$ python3 -q
>>> import numpy as np
>>> np.set_printoptions(suppress=True, linewidth=100)
>>> def rd(a):
...     return np.round(a, 2) + 0
... 
>>> m1 = np.load("run12.npy")
>>> print(m1)
[[ -0.3   1.4  -0.2   1.2  -0.9]
 [  0.4  -0.9   0.1   2.2  -0.5]
 [  0.3  -1.1   1.3  -1.   -0.4]
 [  1.2   0.8   1.1   1.4  -1. ]
 [  0.6   0.    0.5   0.4   0.3]
 [ -0.4  -0.2   0.5   1.4   0.5]
 [ -0.2   1.   -0.2  -0.8   1.8]
 [  1.    1.7   0.   -0.6  -0.4]
 [ -0.3   2.    2.1  -1.3  -1.8]
 [  0.5   0.8  -0.3  -0.1  -1.1]
 [  0.1   0.1  -1.2   0.1   1.6]
 [ -0.2  -1.9  -0.3   1.5  -0.4]
 [ -0.3  -0.5  -0.6   1.2   0.3]
 [ -0.3   1.2  -0.5  -0.6   0.3]
 [  0.9   0.8  -0.4  -0.6  -1.3]
 [  0.1   1.3  -0.3   0.6  -1.4]
 [  0.6  -1.2  -1.4  -0.5   0.8]
 [  0.7   0.1  -1.1  -1.1   0.2]
 [ -1.    0.4   0.3   0.6  -0.2]
 [ -1.2  -0.6   0.6   0.7   0.3]
 [  0.8  -0.2   1.2   0.6   1.5]
 [  0.4   2.3  -0.8  -0.5   1.3]
 [  0.8   0.5   1.5   0.7   0.2]
 [  0.8   0.4  -2.7   1.    0.1]
 [ -0.7   0.4   0.3   0.6  -0.3]
 [ -1.    0.8  -0.5   0.2   1.4]
 [  0.6  -0.1   0.5   0.3  -0.2]
 [ 42.   28.  -10.  -16.  -32. ]
 [  1.1   0.2   0.    0.6  -1.9]
 [ -1.1   1.3  -1.3   1.1   1.4]
 [  0.4   0.2   0.6   0.8  -0.7]
 [ -0.4   1.1   1.2   0.7   0.7]
 [ -1.6   0.9  -0.5   1.2  -0.4]
 [  0.8   0.   -0.1   0.   -0.5]
 [  0.3  -0.8  -1.1   0.5  -0.1]
 [ -1.7   1.5   0.8  -0.3  -1.1]
 [  1.   -0.2   0.5   1.1   0.5]]
>>> t = np.radians(45)
>>> Rm = np.eye(5)
>>> Rm[1, 1] = Rm[0, 0] = np.cos(t)
>>> Rm[1, 0], Rm[0, 1] = -np.sin(t), np.sin(t)
>>> print(rd(Rm))
[[ 0.71  0.71  0.    0.    0.  ]
 [-0.71  0.71  0.    0.    0.  ]
 [ 0.    0.    1.    0.    0.  ]
 [ 0.    0.    0.    1.    0.  ]
 [ 0.    0.    0.    0.    1.  ]]
>>> A2 = m1 @ Rm.T
>>> print(np.allclose(np.linalg.norm(m1, axis=1), np.linalg.norm(A2, axis=1)))
True
>>> print(rd(np.linalg.det(Rm)), rd(np.trace(Rm)))
1.0 4.41
>>> print(np.allclose(m1 @ m1.T, A2 @ A2.T))
True
>>> x0 = np.array([2, 3, 0, 0, 1])
>>> y = Rm @ x0
>>> b, lr = np.zeros(5), 1 / np.linalg.norm(Rm, 2) ** 2
>>> for i in range(6):
...     b -= lr * Rm.T @ (Rm @ b - y)
...     if i % 1 == 0: print(i, round(np.linalg.norm(Rm @ b - y), 2))
... 
0 0.0
1 0.0
2 0.0
3 0.0
4 0.0
5 0.0
>>> print(rd(np.linalg.cond(Rm)))
1.0
>>> arr = np.loadtxt("a.csv", delimiter=",")
>>> print(arr)
[[ 0. -1.  0. -1.]
 [ 3. -1.  3. -1.]
 [ 0.  2.  0. -1.]
 [-6.  2.  3. -1.]]
>>> rng = np.random.default_rng(41710)
>>> z = rng.permutation(4)
>>> print(z)
[3 1 0 2]
>>> A2 = arr[z][:, z]
>>> print(np.diag(A2))
[-1. -1.  0.  0.]
>>> u = np.array([-9, -1, -9, -7])
>>> A2 = arr + np.outer(u, np.eye(4)[3])
>>> print(A2)
[[  0.  -1.   0. -10.]
 [  3.  -1.   3.  -2.]
 [  0.   2.   0. -10.]
 [ -6.   2.   3.  -8.]]
>>> feats = np.load("x.npy")
>>> print(rd(feats))
[[0.2  0.05 0.   0.05 0.15 0.05 0.15 0.15 0.05 0.15]
 [0.05 0.05 0.11 0.16 0.11 0.11 0.05 0.11 0.16 0.11]
 [0.   0.06 0.06 0.18 0.18 0.12 0.18 0.   0.12 0.12]
 [0.09 0.13 0.13 0.17 0.09 0.04 0.09 0.13 0.04 0.09]
 [0.23 0.   0.08 0.08 0.15 0.   0.23 0.15 0.08 0.  ]
 [0.11 0.05 0.11 0.05 0.16 0.21 0.11 0.11 0.05 0.05]
 [0.07 0.2  0.13 0.2  0.2  0.   0.07 0.   0.07 0.07]
 [0.   0.14 0.   0.21 0.07 0.07 0.21 0.14 0.14 0.  ]
 [0.14 0.14 0.14 0.05 0.14 0.05 0.05 0.05 0.18 0.09]
 [0.06 0.06 0.06 0.17 0.17 0.   0.11 0.06 0.11 0.22]]
>>> A2 = feats / np.sqrt((feats ** 2).mean(axis=1, keepdims=True))
>>> print(np.linalg.matrix_rank(A2) == np.linalg.matrix_rank(feats))
True
>>> print(rd(np.linalg.norm(A2, axis=1)))
[3.16 3.16 3.16 3.16 3.16 3.16 3.16 3.16 3.16 3.16]
>>> print(np.linalg.matrix_rank(feats - feats.mean(axis=1, keepdims=True)))
9
>>> A2 = np.linalg.inv(feats)
>>> print(rd(np.linalg.slogdet(feats)[0]))
-1.0
>>> print(np.allclose(A2, feats.T))
False
>>> print(rd(feats @ A2))
[[1. 0. 0. 0. 0. 0. 0. 0. 0. 0.]
 [0. 1. 0. 0. 0. 0. 0. 0. 0. 0.]
 [0. 0. 1. 0. 0. 0. 0. 0. 0. 0.]
 [0. 0. 0. 1. 0. 0. 0. 0. 0. 0.]
 [0. 0. 0. 0. 1. 0. 0. 0. 0. 0.]
 [0. 0. 0. 0. 0. 1. 0. 0. 0. 0.]
 [0. 0. 0. 0. 0. 0. 1. 0. 0. 0.]
 [0. 0. 0. 0. 0. 0. 0. 1. 0. 0.]
 [0. 0. 0. 0. 0. 0. 0. 0. 1. 0.]
 [0. 0. 0. 0. 0. 0. 0. 0. 0. 1.]]
>>> print(rd(np.linalg.det(feats) * A2))
[[0. 0. 0. 0. 0. 0. 0. 0. 0. 0.]
 [0. 0. 0. 0. 0. 0. 0. 0. 0. 0.]
 [0. 0. 0. 0. 0. 0. 0. 0. 0. 0.]
 [0. 0. 0. 0. 0. 0. 0. 0. 0. 0.]
 [0. 0. 0. 0. 0. 0. 0. 0. 0. 0.]
 [0. 0. 0. 0. 0. 0. 0. 0. 0. 0.]
 [0. 0. 0. 0. 0. 0. 0. 0. 0. 0.]
 [0. 0. 0. 0. 0. 0. 0. 0. 0. 0.]
 [0. 0. 0. 0. 0. 0. 0. 0. 0. 0.]
 [0. 0. 0. 0. 0. 0. 0. 0. 0. 0.]]
>>> print(rd(np.linalg.inv(A2)))
[[0.2  0.05 0.   0.05 0.15 0.05 0.15 0.15 0.05 0.15]
 [0.05 0.05 0.11 0.16 0.11 0.11 0.05 0.11 0.16 0.11]
 [0.   0.06 0.06 0.18 0.18 0.12 0.18 0.   0.12 0.12]
 [0.09 0.13 0.13 0.17 0.09 0.04 0.09 0.13 0.04 0.09]
 [0.23 0.   0.08 0.08 0.15 0.   0.23 0.15 0.08 0.  ]
 [0.11 0.05 0.11 0.05 0.16 0.21 0.11 0.11 0.05 0.05]
 [0.07 0.2  0.13 0.2  0.2  0.   0.07 0.   0.07 0.07]
 [0.   0.14 0.   0.21 0.07 0.07 0.21 0.14 0.14 0.  ]
 [0.14 0.14 0.14 0.05 0.14 0.05 0.05 0.05 0.18 0.09]
 [0.06 0.06 0.06 0.17 0.17 0.   0.11 0.06 0.11 0.22]]
>>> print(rd(np.linalg.cond(feats)))
56.08
>>> print((np.abs(A2) > 1e-9).astype(int))
[[1 1 1 1 1 1 1 1 1 1]
 [1 1 1 1 1 1 1 1 1 1]
 [1 1 1 1 1 1 1 1 1 1]
 [1 1 1 1 1 1 1 1 1 1]
 [1 1 1 1 1 1 1 1 1 1]
 [1 1 1 1 1 1 1 1 1 1]
 [1 1 1 1 1 1 1 1 1 1]
 [1 1 1 1 1 1 1 1 1 1]
 [1 1 1 1 1 1 1 1 1 1]
 [1 1 1 1 1 1 1 1 1 1]]
>>> data = np.array([[0, 5, -2, -8, 4, -2, -1],
...     [-1, 0, 5, -2, -8, 4, -2],
...     [-2, -1, 0, 5, -2, -8, 4],
...     [4, -2, -1, 0, 5, -2, -8],
...     [-8, 4, -2, -1, 0, 5, -2],
...     [-2, -8, 4, -2, -1, 0, 5],
...     [5, -2, -8, 4, -2, -1, 0]])
>>> x0 = np.array([1, 1, 0, 0, 1, 1, 0])
>>> y = data @ x0
>>> print(y)
[  7  -5 -13   5   1 -11   0]
>>> print(rd(np.linalg.solve(data, 5 * y)))
[5. 5. 0. 0. 5. 5. 0.]
>>> print(rd(np.linalg.solve(data, y + data[:, 1])))
[1. 2. 0. 0. 1. 1. 0.]
